$ python3 -q
>>> import numpy as np
>>> np.set_printoptions(suppress=True, linewidth=120)
>>> rnd = lambda a: np.round(a, 2) + 0
>>> A = np.array([[-0.7, 1.7, -1.1, -0.1, -1.2, 0.9],
...     [1.0, -0.4, -1.2, 1.5, -0.6, -1.1],
...     [-0.8, 0.2, 0.8, 0.6, -0.5, 0.3],
...     [0.3, -0.3, -0.8, 2.5, -0.6, -0.5],
...     [-0.6, 0.2, 1.1, -0.9, 1.6, 0.5],
...     [0.6, 0.3, 0.2, 0.2, 0.9, 2.0]])
>>> x0 = np.array([3, 0, 0, 1, 2, 2])
>>> rhs = A @ x0
>>> b, lr = np.zeros(6), 1 / np.linalg.norm(A, 2) ** 2
>>> for i in range(150):
...     b -= lr * A.T @ (A @ b - rhs)
...     if i % 50 == 0: print(i, round(np.linalg.norm(A @ b - rhs), 2))
... 
0 6.43
50 0.16
100 0.15
>>> rnd(b)
array([ 2.6 , -0.47, -0.36,  0.95,  2.05,  2.2 ])
>>> th = np.radians(36)
>>> R = np.eye(6)
>>> R[3, 3] = R[1, 1] = np.cos(th)
>>> R[3, 1], R[1, 3] = -np.sin(th), np.sin(th)
>>> rnd(R)
array([[ 1.  ,  0.  ,  0.  ,  0.  ,  0.  ,  0.  ],
       [ 0.  ,  0.81,  0.  ,  0.59,  0.  ,  0.  ],
       [ 0.  ,  0.  ,  1.  ,  0.  ,  0.  ,  0.  ],
       [ 0.  , -0.59,  0.  ,  0.81,  0.  ,  0.  ],
       [ 0.  ,  0.  ,  0.  ,  0.  ,  1.  ,  0.  ],
       [ 0.  ,  0.  ,  0.  ,  0.  ,  0.  ,  1.  ]])
>>> Y = A @ R.T
>>> np.allclose(np.linalg.norm(A, axis=1), np.linalg.norm(Y, axis=1))
True
>>> rnd(Y)
array([[-0.7 ,  1.32, -1.1 , -1.08, -1.2 ,  0.9 ],
       [ 1.  ,  0.56, -1.2 ,  1.45, -0.6 , -1.1 ],
       [-0.8 ,  0.51,  0.8 ,  0.37, -0.5 ,  0.3 ],
       [ 0.3 ,  1.23, -0.8 ,  2.2 , -0.6 , -0.5 ],
       [-0.6 , -0.37,  1.1 , -0.85,  1.6 ,  0.5 ],
       [ 0.6 ,  0.36,  0.2 , -0.01,  0.9 ,  2.  ]])
>>> rnd(np.linalg.svd(A, compute_uv=False)), rnd(np.linalg.svd(Y, compute_uv=False))
(array([4.21, 2.75, 2.21, 1.64, 0.8 , 0.18]), array([4.21, 2.75, 2.21, 1.64, 0.8 , 0.18]))
